>>> import numpy as np
>>> from numpy import linalg as LA
>>> np.set_printoptions(precision=3, suppress=True, linewidth=100)
>>> E = np.loadtxt("sample11.csv", delimiter=",")
>>> E
array([[-0.4, -0.7, -0.9,  0. , -0.2],
       [-1.2,  0.3,  1.4,  1. ,  1.3],
       [-2.1, -0.7,  2.2, -1.6, -1.4],
       [ 0.6, -1.4, -1.7,  0. , -0.2],
       [-1.6, -0.4,  1.3,  1.1, -2.2]])
>>> rng = np.random.default_rng(74891)
>>> idx = rng.permutation(5)
>>> B = E[:, idx] * rng.choice([-1, 1], 5)
>>> B
array([[-0.7,  0.2,  0.4, -0. ,  0.9],
       [ 0.3, -1.3,  1.2, -1. , -1.4],
       [-0.7,  1.4,  2.1,  1.6, -2.2],
       [-1.4,  0.2, -0.6, -0. ,  1.7],
       [-0.4,  2.2,  1.6, -1.1, -1.3]])
>>> left, _, Vh = LA.svd(E.T @ B)
>>> print(idx)
[1 4 0 3 2]
>>> np.round(LA.lstsq(E, B)[0], 3) + 0
array([[ 0.,  0., -1.,  0.,  0.],
       [ 1.,  0.,  0.,  0.,  0.],
       [ 0.,  0.,  0.,  0., -1.],
       [ 0.,  0.,  0., -1.,  0.],
       [ 0., -1.,  0.,  0.,  0.]])
>>> round(float(np.einsum("ij,ji->", B, B)), 3)
-8.78
>>> round(float(LA.eigvals(B).sum().real), 3)
-1.2
>>> round(float(LA.det(2 * B)), 3), round(LA.det(B), 3)
(-567.724, np.float64(-17.741))
>>> LA.eigvals(B)
array([-0.43 +2.395j, -0.43 -2.395j,  0.747+1.038j,  0.747-1.038j, -1.833+0.j   ])
>>> left, s, Vh = LA.svd(E, full_matrices=False)
>>> round(float(np.sqrt((s ** 2).sum())), 3), round(LA.norm(E), 3)
(6.136, np.float64(6.136))
>>> np.cumsum(s ** 2) / np.sum(s ** 2)
array([0.595, 0.819, 0.939, 0.995, 1.   ])
>>> np.abs(E).max()
np.float64(2.2)
>>> LA.svd(E, compute_uv=False)
array([4.733, 2.902, 2.123, 1.464, 0.416])
>>> np.diff(E, axis=0)
array([[-0.8,  1. ,  2.3,  1. ,  1.5],
       [-0.9, -1. ,  0.8, -2.6, -2.7],
       [ 2.7, -0.7, -3.9,  1.6,  1.2],
       [-2.2,  1. ,  3. ,  1.1, -2. ]])
>>> np.count_nonzero(E)
np.int64(23)
>>> feats = np.load("run10.npy")
>>> feats
array([[ 0.077,  2.452, -1.605,  0.637],
       [-0.315, -2.611,  0.193,  1.431],
       [-0.133, -1.636,  1.3  ,  2.149],
       [-2.544,  0.695, -1.196,  0.784],
       [-1.995, -0.598,  0.129,  2.155],
       [ 0.238,  0.817,  2.603, -1.224],
       [-1.377, -0.8  ,  0.356,  2.517],
       [-2.024,  1.11 ,  0.78 ,  1.75 ],
       [ 0.421, -0.152,  2.204, -1.985],
       [-0.968, -1.523,  0.466,  2.351],
       [-0.791,  1.96 ,  1.666,  1.325],
       [-1.47 ,  1.359, -0.904, -2.043],
       [-1.487,  2.022,  1.635,  0.17 ],
       [ 2.457, -1.664,  0.369, -0.243],
       [ 0.643,  0.452,  2.549, -1.373],
       [-1.595, -0.865,  2.249, -0.806],
       [-2.017, -0.626, -1.946, -0.868],
       [-0.91 ,  0.796, -2.072,  1.802],
       [ 1.062,  0.619,  2.677,  0.568],
       [ 1.243,  1.054,  1.616,  1.932]])
>>> idx = feats[:, 1] > np.median(feats[:, 1])
>>> f = feats[idx].mean(axis=0) - feats[~idx].mean(axis=0)
>>> print((((feats - feats.mean(axis=0)) @ f > 0) == idx).mean())
1.0
>>> f
array([-0.173,  2.291, -0.267,  0.037])
>>> print(((feats - feats.mean(axis=0)) @ f > 0).astype(int))
[1 0 0 1 0 1 0 1 0 0 1 1 1 0 0 0 0 1 1 1]
>>> idx.astype(int)
array([1, 0, 0, 1, 0, 1, 0, 1, 0, 0, 1, 1, 1, 0, 0, 0, 0, 1, 1, 1])
>>> proj = feats @ LA.solve(feats.T @ feats, feats.T)
>>> print(LA.matrix_rank(np.eye(20) - proj))
16
>>> np.round(LA.eigvalsh(proj), 3) + 0
array([0., 0., 0., 0., 0., 0., 0., 0., 0., 0., 0., 0., 0., 0., 0., 0., 1., 1., 1., 1.])
>>> np.allclose(proj @ proj, proj)
True
>>> gram = np.cov(feats, rowvar=False)
>>> np.polyfit(feats[:, 3], feats[:, 1], 1)
array([-0.17 ,  0.237])
>>> print(np.argwhere(np.triu(np.abs(np.corrcoef(feats.T)) > 0.8, 1)))
[]
>>> np.argsort(-feats.std(axis=0).round(6), kind="stable")
array([2, 3, 1, 0])
>>> Ac = feats - feats.mean(axis=0)
>>> V = LA.svd(Ac)[2][:3]
>>> B = Ac - Ac @ V.T @ V
>>> print(np.round(np.cov(Ac @ V.T, rowvar=False), 3) + 0)
[[3.29  0.    0.   ]
 [0.    2.364 0.   ]
 [0.    0.    1.573]]
>>> np.diag(V.T @ V)
array([0.313, 0.948, 0.756, 0.984])
>>> q, V = LA.qr(feats[:, :2])[0], LA.qr(feats[:, 2:])[0]
>>> s = LA.svd(q.T @ V, compute_uv=False)
>>> print(round(LA.norm(q @ q.T - V @ V.T, 2), 3))
0.999
>>> (s > 0.9).sum()
np.int64(0)
>>> s
array([0.384, 0.049])
>>> data = np.loadtxt("block5.csv", delimiter=",")
>>> data
array([[-0.4  , -0.9  ,  0.   , -2.5  ,  1.5  ],
       [-0.2  , -0.8  , -1.4  ,  1.2  ,  0.8  ],
       [ 0.495, -1.883, -0.629,  0.246, -1.406],
       [ 0.5  , -1.8  , -0.7  ,  0.3  , -1.4  ],
       [ 0.1  , -1.3  , -0.8  ,  1.5  ,  0.   ]])
>>> x = np.array([-4, -7, -3, 3, 8])
>>> data @ (2 * x)
array([24.8  , 41.2  ,  5.156,  4.8  , 31.2  ])
>>> (data * x).sum(axis=1)
array([12.4  , 20.6  ,  2.578,  2.4  , 15.6  ])
>>> data @ np.eye(5)[4]
array([ 1.5  ,  0.8  , -1.406, -1.4  ,  0.   ])
>>> np.einsum("ij,j->i", data, x)
array([12.4  , 20.6  ,  2.578,  2.4  , 15.6  ])
>>> LA.norm(data @ x) <= LA.norm(data, 2) * LA.norm(x) + 1e-9
np.True_
>>> np.sign((data @ x).round(6))
array([1., 1., 1., 1., 1.])
>>> print(data @ np.ones(5))
[-2.3   -0.4   -3.177 -3.1   -0.5  ]
>>> data @ x
array([12.4  , 20.6  ,  2.578,  2.4  , 15.6  ])
>>> B = np.array([[-2, 0], [-2, -2], [-3, 2], [-1, 2]])
>>> W2 = np.array([[0, 2, 2, 0, 5], [1, 4, 3, 4, 1]])
>>> arr = B @ W2 + 0.02 * rng.normal(size=(4, 5))
>>> arr
array([[  0.028,  -3.998,  -4.001,   0.02 , -10.02 ],
       [ -2.004, -12.012,  -9.989,  -7.98 , -11.985],
       [  1.979,   2.014,   0.021,   7.986, -13.004],
       [  2.004,   6.021,   4.042,   8.011,  -2.945]])
>>> B = np.array([[7, 1], [5, 4], [0, 7], [9, 9], [2, 2]])
>>> LA.matrix_rank(arr @ B)
np.int64(2)
>>> print(np.vstack([arr, B.T]).shape)
(6, 5)
>>> print(np.einsum("ik,kj->ij", arr, B))
[[ -39.654  -63.825]
 [-169.881 -215.768]
 [  69.787   56.046]
 [ 110.34   120.587]]
>>> s = 5 * 0.9 ** np.arange(3)
>>> q, _ = LA.qr(np.array([[-0.5, 2.3, 2.0], [-2.5, 1.3, 1.0], [0.0, -2.6, 2.1]]))
>>> K = rng.normal(size=(18, 3)) * s @ q
>>> K
array([[ -2.22 , -10.098,  -3.538],
       [  2.822,  -3.582,   0.827],
       [  8.338,  -2.165,  -7.869],
       [  3.334,  -3.533,  -4.219],
       [  4.778,   4.218,   0.688],
       [ -3.336,   3.517,  -7.888],
       [ -3.069,  -7.524,  -6.966],
       [  3.57 ,  -7.596,  -3.555],
       [ -5.086,  -3.728,   0.453],
       [  4.266,  -3.066,  -3.304],
       [ -4.104,   2.939,  -2.569],
       [  1.696,  -5.818,   3.205],
       [  3.307,   3.126,   4.797],
       [  3.232,   9.226,   7.365],
       [ -0.508,   3.707,  -8.603],
       [  1.503,  -4.538,  -3.232],
       [  6.725,  -5.396,  -5.398],
       [ -3.882,   7.144,   0.237]])
>>> gram = np.cov(K, rowvar=False)
>>> np.argwhere(np.triu(np.abs(np.corrcoef(K.T)) > 0.8, 1))
array([], shape=(0, 2), dtype=int64)
>>> np.median(K, axis=0)
array([ 2.259, -3.3  , -3.268])
>>> np.round(np.corrcoef(K[:, 0], K[:, 2])[0, 1], 3)
np.float64(0.056)
>>> np.polyfit(K[:, 0], K[:, 2], 1)
array([ 0.064, -2.274])
>>> idx = K[:, 0] > np.median(K[:, 0])
>>> f = K[idx].mean(axis=0) - K[~idx].mean(axis=0)
>>> np.argsort(-np.abs(f).round(6), kind="stable")
array([0, 2, 1])
>>> round((((K - K.mean(axis=0)) @ f > 0) == idx).mean(), 3)
np.float64(0.944)
>>> M = np.load("dump.npy")
>>> M
array([[0.417, 0.167, 0.333, 0.083],
       [0.125, 0.375, 0.25 , 0.25 ],
       [0.364, 0.091, 0.545, 0.   ],
       [0.294, 0.294, 0.059, 0.353]])
>>> x = np.array([2, 3, 3, 3])
>>> y = M @ x
>>> y
array([2.583, 2.875, 2.636, 2.706])
>>> print(LA.solve(M, y))
[2. 3. 3. 3.]
>>> np.round(LA.solve(M, M[:, 2]), 3) + 0
array([0., 0., 1., 0.])
>>> M @ np.ones(4)
array([1., 1., 1., 1.])
>>> M.sum(axis=1)
array([1., 1., 1., 1.])
>>> pr = np.eye(4)[0]
>>> for _ in range(4):
...     pr = pr @ M
...     print(pr.round(3))
... 
[0.417 0.167 0.333 0.083]
[0.34  0.187 0.367 0.106]
[0.33  0.191 0.366 0.112]
[0.328 0.193 0.364 0.115]
>>> X = np.load("test8.npy")
>>> print(X)
[[-16.667  10.369  -3.832]
 [-11.941  15.453  -4.314]
 [  5.812 -18.531   4.779]
 [ 18.834  -2.746   6.142]
 [ 12.592  -6.052  14.311]
 [ -8.808 -10.828  14.324]
 [-12.194  -3.483  15.465]
 [-11.18   11.12   12.302]
 [-10.724  -1.001  16.852]
 [ -5.419 -18.634   4.839]
 [  6.734   8.388  16.861]
 [  0.503  -0.069  19.994]
 [ 10.086   0.493 -17.263]
 [  1.87    8.035  18.219]
 [ -5.183  16.139  10.615]
 [  5.352 -17.269  -8.551]
 [-19.779  -2.348   1.812]
 [  0.464 -19.991  -0.388]
 [ 12.022 -14.628   6.44 ]
 [  1.614 -18.587   7.205]
 [ -6.462   9.65  -16.283]
 [-10.905  16.598  -2.361]
 [-12.187 -15.107  -4.82 ]
 [  9.069  15.377   9.016]
 [-16.272  -8.649   7.772]
 [  5.59   17.719  -7.402]]
>>> left, s, Vh = LA.svd(X, full_matrices=False)
>>> print(np.cumsum(s ** 2) / np.sum(s ** 2))
[0.422 0.744 1.   ]
>>> np.round(left.T @ left, 3) + 0
array([[1., 0., 0.],
       [0., 1., 0.],
       [0., 0., 1.]])
>>> s
array([66.217, 57.869, 51.637])
>>> (s > 1e-8).sum()
np.int64(3)
>>> np.allclose(left * s @ Vh, X)
True
>>> B = np.array([[2, -1], [3, -2], [0, -2]])
>>> W2 = np.array([[9, -6, 3, -6], [3, -7, -7, -8]])
>>> J = B @ W2 + 0.1 * rng.normal(size=(3, 4))
>>> J
array([[15.007, -5.141, 12.909, -4.015],
       [21.043, -4.013, 22.844, -2.058],
       [-5.998, 13.966, 14.038, 16.027]])
>>> left, s, Vh = LA.svd(J, full_matrices=False)
>>> np.abs(left[:, 0]).round(6).argmax()
np.int64(1)
>>> s
array([37.571, 26.32 ,  0.112])
